$ ipython --no-banner

In [1]: import numpy as np

In [2]: np.set_printoptions(suppress=True, linewidth=120)

In [3]: m1 = np.load("arr.npy")

In [4]: m1
Out[4]: 
array([[ 1.3, -0.3, -0.1, -0.2,  0.3,  0. ],
       [-0.3,  1.3,  0.1,  0.2, -0.2,  0. ],
       [-0.1,  0.1,  1.8, -0.2, -0.1,  0.5],
       [-0.2,  0.2, -0.2,  0.8, -1. ,  0.6],
       [ 0.3, -0.2, -0.1, -1. , -0.3,  1.3],
       [ 0. ,  0. ,  0.5,  0.6,  1.3,  0. ]])

In [5]: u, v = m1[0], m1[2]

In [6]: round(u @ u, 1)
Out[6]: np.float64(1.9)

In [7]: p = (u @ v) / (u @ u) * u

In [8]: np.round(v - p, 1) + 0
Out[8]: array([ 0.1,  0. ,  1.8, -0.2,  0. ,  0.5])

In [9]: round((v - p) @ u, 1)
Out[9]: np.float64(-0.0)

In [10]: np.linalg.matrix_rank(np.outer(u, v))
Out[10]: np.int64(1)

In [11]: np.round(np.outer(u, v), 1) + 0
Out[11]: 
array([[-0.1,  0.1,  2.3, -0.3, -0.1,  0.6],
       [ 0. ,  0. , -0.5,  0.1,  0. , -0.2],
       [ 0. ,  0. , -0.2,  0. ,  0. ,  0. ],
       [ 0. ,  0. , -0.4,  0. ,  0. , -0.1],
       [ 0. ,  0. ,  0.5, -0.1,  0. ,  0.2],
       [ 0. ,  0. ,  0. ,  0. ,  0. ,  0. ]])

In [12]: u = np.array([1, -1, -2, 5])

In [13]: rng = np.random.default_rng(628404)

In [14]: M = np.outer(rng.normal(size=20), u) + 0.3 * rng.normal(size=(20, 4))

In [15]: M.round(1) + 0
Out[15]: 
array([[-0.4,  0.1,  1.1, -2. ],
       [ 0.1,  0.1, -0.5,  0.6],
       [-1.9,  1.6,  3.6, -9. ],
       [ 0.2,  0. ,  0.3, -1.7],
       [ 0.4, -0.6, -2. ,  3.2],
       [ 2.3, -2.1, -3.6, 10. ],
       [ 0. , -0.3, -0.3,  0.7],
       [ 0.1, -0.7, -0.3,  0.2],
       [-1.1,  1.7,  2.6, -6.6],
       [-0.2,  0.3,  0.7, -2.7],
       [-0.2, -0.2,  0.1, -0.2],
       [ 0.1, -1.2, -1.3,  4.4],
       [ 0.2, -1.1, -0.9,  2.2],
       [ 1.1, -1.6, -2.1,  5. ],
       [ 0.3, -0.6, -0.8,  1.2],
       [-1.2,  1.1,  1.8, -5.1],
       [ 0.6, -0.3, -0.8,  2. ],
       [-0.3, -0.2, -0.1,  0.7],
       [-1.8,  2.1,  4. , -9.4],
       [ 0.4,  0. , -0.5,  2.6]])

In [16]: gram = np.cov(M, rowvar=False)

In [17]: np.round(np.linalg.eigvalsh(gram)[::-1], 1)
Out[17]: array([27.8,  0.1,  0.1,  0.1])

In [18]: np.argwhere(np.triu(np.abs(np.corrcoef(M.T)) > 0.8, 1))
Out[18]: 
array([[0, 1],
       [0, 2],
       [0, 3],
       [1, 2],
       [1, 3],
       [2, 3]])

In [19]: np.round(np.polyfit(M[:, 1], M[:, 2], 1), 1)
Out[19]: array([1.7, 0.2])

In [20]: np.round(np.median(M, axis=0), 1)
Out[20]: array([ 0.1, -0.2, -0.3,  0.6])

In [21]: gram.round(1)
Out[21]: 
array([[ 0.9, -0.9, -1.7,  4.3],
       [-0.9,  1.2,  1.9, -4.9],
       [-1.7,  1.9,  3.5, -8.8],
       [ 4.3, -4.9, -8.8, 22.5]])

In [22]: np.round(M.std(axis=0), 1)
Out[22]: array([0.9, 1. , 1.8, 4.6])

In [23]: W2 = M[[14, 18]].astype(float)

In [24]: for _ in range(4):
    ...:     idx = np.linalg.norm(M[:, None] - W2, axis=-1).argmin(axis=1)
    ...:     W2 = np.array([M[idx == j].mean(axis=0) for j in range(2)])
    ...: 

In [25]: idx
Out[25]: array([0, 0, 1, 0, 0, 0, 0, 0, 1, 0, 0, 0, 0, 0, 0, 1, 0, 0, 1, 0])

In [26]: np.bincount(idx)
Out[26]: array([16,  4])

In [27]: np.abs(W2[1] - W2[0]).argmax()
Out[27]: np.int64(3)

In [28]: np.round(W2[1] - W2[0], 1)
Out[28]: array([-1.8,  2.2,  3.7, -9.2])

In [29]: F = np.loadtxt("dump.csv", delimiter=",")

In [30]: F
Out[30]: 
array([[ 0.,  0.,  0.,  0.,  3.,  1., -1., -2.],
       [ 0.,  0.,  0.,  0.,  0.,  1.,  0., -3.],
       [ 0.,  0.,  0.,  0., -3., -2., -3., -1.],
       [ 0.,  0.,  0.,  0.,  0., -1.,  1.,  1.],
       [ 3.,  0., -3.,  0.,  0.,  0.,  0.,  0.],
       [ 1.,  1., -2., -1.,  0.,  0.,  0.,  0.],
       [-1.,  0., -3.,  1.,  0.,  0.,  0.,  0.],
       [-2., -3., -1.,  1.,  0.,  0.,  0.,  0.]])

In [31]: # equal to its transpose

In [32]: x0 = np.array([-6, -1, -6, -1, 8, 8, 5, 5])

In [33]: y = F @ x0

In [34]: y
Out[34]: array([ 17.,  -7., -60.,   2.,   0.,   6.,  23.,  20.])

In [35]: np.round(np.linalg.solve(F.T, F[6]), 1) + 0
Out[35]: array([0., 0., 0., 0., 0., 0., 1., 0.])

In [36]: feats = np.array([[-0.1, 0.6, -0.7, -0.2, -2.5, 3.3],
    ...:     [0.1, 1.5, -1.5, -0.3, 3.0, -0.7],
    ...:     [-1.5, -2.6, -0.1, -1.0, 1.2, -0.3]])

In [37]: def softmax(z):
    ...:     e = np.exp(z - z.max(axis=-1, keepdims=True))
    ...:     return e / e.sum(axis=-1, keepdims=True)
    ...: 

In [38]: np.round(softmax(10 * feats[2]), 1) + 0
Out[38]: array([0., 0., 0., 0., 1., 0.])

In [39]: att = feats @ feats.T / np.sqrt(6)

In [40]: np.round(softmax(att), 1) + 0
Out[40]: 
array([[1., 0., 0.],
       [0., 1., 0.],
       [0., 0., 1.]])

In [41]: other = np.array([[0], [-1], [0], [2], [-3], [-3], [0], [-2]])

In [42]: W2 = np.array([[-3, -8, 9, 9, -7, -1]])

In [43]: A = other @ W2

In [44]: A
Out[44]: 
array([[  0,   0,   0,   0,   0,   0],
       [  3,   8,  -9,  -9,   7,   1],
       [  0,   0,   0,   0,   0,   0],
       [ -6, -16,  18,  18, -14,  -2],
       [  9,  24, -27, -27,  21,   3],
       [  9,  24, -27, -27,  21,   3],
       [  0,   0,   0,   0,   0,   0],
       [  6,  16, -18, -18,  14,   2]])

In [45]: rk = np.linalg.matrix_rank(A)

In [46]: rk
Out[46]: np.int64(1)

In [47]: null = np.linalg.svd(A)[2][rk:].T

In [48]: np.allclose(A @ null, 0)
Out[48]: True

In [49]: np.round(null @ null.T, 1) + 0
Out[49]: 
array([[ 1. , -0.1,  0.1,  0.1, -0.1,  0. ],
       [-0.1,  0.8,  0.3,  0.3, -0.2,  0. ],
       [ 0.1,  0.3,  0.7, -0.3,  0.2,  0. ],
       [ 0.1,  0.3, -0.3,  0.7,  0.2,  0. ],
       [-0.1, -0.2,  0.2,  0.2,  0.8,  0. ],
       [ 0. ,  0. ,  0. ,  0. ,  0. ,  1. ]])

In [50]: np.unravel_index(np.abs(A).argmax(), A.shape)
Out[50]: (np.int64(4), np.int64(2))

In [51]: np.round(np.linalg.svd(A, compute_uv=False), 1) + 0
Out[51]: array([87.7,  0. ,  0. ,  0. ,  0. ,  0. ])

In [52]: np.abs(np.diag(np.linalg.qr(A)[1])) > 1e-9
Out[52]: array([ True, False, False, False, False, False])

In [53]: np.allclose(A[:-1].T @ np.linalg.lstsq(A[:-1].T, A[-1])[0], A[-1])
Out[53]: True

In [54]: np.round(A @ np.linalg.pinv(A) @ A, 1)
Out[54]: 
array([[  0.,   0.,   0.,   0.,   0.,   0.],
       [  3.,   8.,  -9.,  -9.,   7.,   1.],
       [  0.,   0.,   0.,   0.,   0.,   0.],
       [ -6., -16.,  18.,  18., -14.,  -2.],
       [  9.,  24., -27., -27.,  21.,   3.],
       [  9.,  24., -27., -27.,  21.,   3.],
       [  0.,   0.,   0.,   0.,   0.,   0.],
       [  6.,  16., -18., -18.,  14.,   2.]])

In [55]: np.linalg.lstsq(A[:-1].T, A[-1])[2]
Out[55]: np.int32(1)

In [56]: [round(float(x), 1) for x in np.linalg.svd(A, compute_uv=False)[:3]]
Out[56]: [87.7, 0.0, 0.0]

In [57]: np.linalg.cond(A) > 100
Out[57]: np.True_

In [58]: np.argsort(-np.linalg.norm(A, axis=0).round(6), kind="stable")[:3]
Out[58]: array([2, 3, 1])

In [59]: round(float(np.linalg.norm(A, 2) / np.linalg.norm(A)), 1)
Out[59]: 1.0

In [60]: Uu, sigma, Vh = np.linalg.svd(A)

In [61]: sigma.round(1) + 0
Out[61]: array([87.7,  0. ,  0. ,  0. ,  0. ,  0. ])

In [62]: np.argmax(sigma[:-1] / (sigma[1:] + 1e-6)) + 1
Out[62]: np.int64(1)

In [63]: other = Uu[:, :1] @ np.diag(sigma[:1]) @ Vh[:1]

In [64]: np.linalg.matrix_rank(other)
Out[64]: np.int64(1)

In [65]: np.linalg.matrix_rank(A, rtol=0.05)
Out[65]: np.int64(1)

In [66]: round(float(np.linalg.norm(A - other) / np.linalg.norm(A)), 1)
Out[66]: 0.0

In [67]: round(float(np.linalg.norm(A - other, 2)), 1), round(sigma[1], 1)
Out[67]: (0.0, np.float64(0.0))

In [68]: mat = np.load("a.npy")

In [69]: mat
Out[69]: 
array([[ 0.4,  1.8, -4.4,  1.4],
       [-0.1,  2.3, -4.3, -1.1],
       [ 3.5,  0.7, -0.3,  3.5],
       [ 0.6,  0.6,  4.9, -0.3],
       [ 3.1, -0.9, -3.7,  1.1],
       [-2.9, -3. ,  0.7,  2.6],
       [ 1.2,  0.2,  3. ,  3.8],
       [-2.7,  0.4,  3. , -3. ],
       [ 4.7, -1. ,  1.1, -0.5],
       [-1.2,  1.6,  4. ,  2.2],
       [-0.5, -0.4,  3.8,  3.2],
       [ 2.2, -1.3, -3.8,  2.1],
       [-4.8, -0.6,  0.6, -1.3],
       [ 0.9,  4.1,  2.7,  0. ],
       [ 2. ,  4.1,  1. ,  1.8],
       [-1.2,  2.3,  1.5,  4. ],
       [-2.5, -1.6, -1.9,  3.6],
       [ 4. ,  3. , -0.3, -0.3],
       [-2.1, -0.3, -3.7, -2.7],
       [-2.1,  3.5,  2.7, -1.1],
       [ 4.3, -1.3,  2.1, -0.8],
       [ 1.4,  0. ,  2.1,  4.3],
       [ 3.8, -0.6,  2.5, -2. ],
       [ 4.1, -0.2, -2.3,  1.7],
       [-4.2, -1. , -2.4,  0.1]])

In [70]: other = np.c_[mat[:, :3] @ np.array([[-1, -3, 1], [1, 5, -2], [1, -2, -1]]), np.array([0, -2, 0, -2, -4, -1, 1, -3, 1, -3, 0, 3, -4, -1, 1, 1, -2, 3, -3, 3, 1, -1, -4, -4, -4])]

In [71]: other.round(1)
Out[71]: 
array([[ -3. ,  16.6,   1.2,   0. ],
       [ -1.9,  20.4,  -0.4,  -2. ],
       [ -3.1,  -6.4,   2.4,   0. ],
       [  4.9,  -8.6,  -5.5,  -2. ],
       [ -7.7,  -6.4,   8.6,  -4. ],
       [  0.6,  -7.7,   2.4,  -1. ],
       [  2. ,  -8.6,  -2.2,   1. ],
       [  6.1,   4.1,  -6.5,  -3. ],
       [ -4.6, -21.3,   5.6,   1. ],
       [  6.8,   3.6,  -8.4,  -3. ],
       [  3.9,  -8.1,  -3.5,   0. ],
       [ -7.3,  -5.5,   8.6,   3. ],
       [  4.8,  10.2,  -4.2,  -4. ],
       [  5.9,  12.4, -10. ,  -1. ],
       [  3.1,  12.5,  -7.2,   1. ],
       [  5. ,  12.1,  -7.3,   1. ],
       [ -1. ,   3.3,   2.6,  -2. ],
       [ -1.3,   3.6,  -1.7,   3. ],
       [ -1.9,  12.2,   2.2,  -3. ],
       [  8.3,  18.4, -11.8,   3. ],
       [ -3.5, -23.6,   4.8,   1. ],
       [  0.7,  -8.4,  -0.7,  -1. ],
       [ -1.9, -19.4,   2.5,  -4. ],
       [ -6.6,  -8.7,   6.8,  -4. ],
       [  0.8,  12.4,   0.2,  -4. ]])

In [72]: np.round(np.linalg.lstsq(mat, other[:, 0])[0], 1) + 0
Out[72]: array([-1.,  1.,  1.,  0.])

In [73]: np.round(np.linalg.norm(other - mat @ np.linalg.lstsq(mat, other)[0], axis=0), 1) + 0
Out[73]: array([ 0. ,  0. ,  0. , 11.9])

In [74]: np.round(np.linalg.norm(np.linalg.qr(mat)[0].T @ other, axis=0) ** 2 / ((other ** 2).sum(axis=0) + 1e-12), 1)
Out[74]: array([1. , 1. , 1. , 0.1])

In [75]: np.linalg.matrix_rank(other)
Out[75]: np.int64(4)

In [76]: np.linalg.matrix_rank(np.c_[mat, other])
Out[76]: np.int64(5)
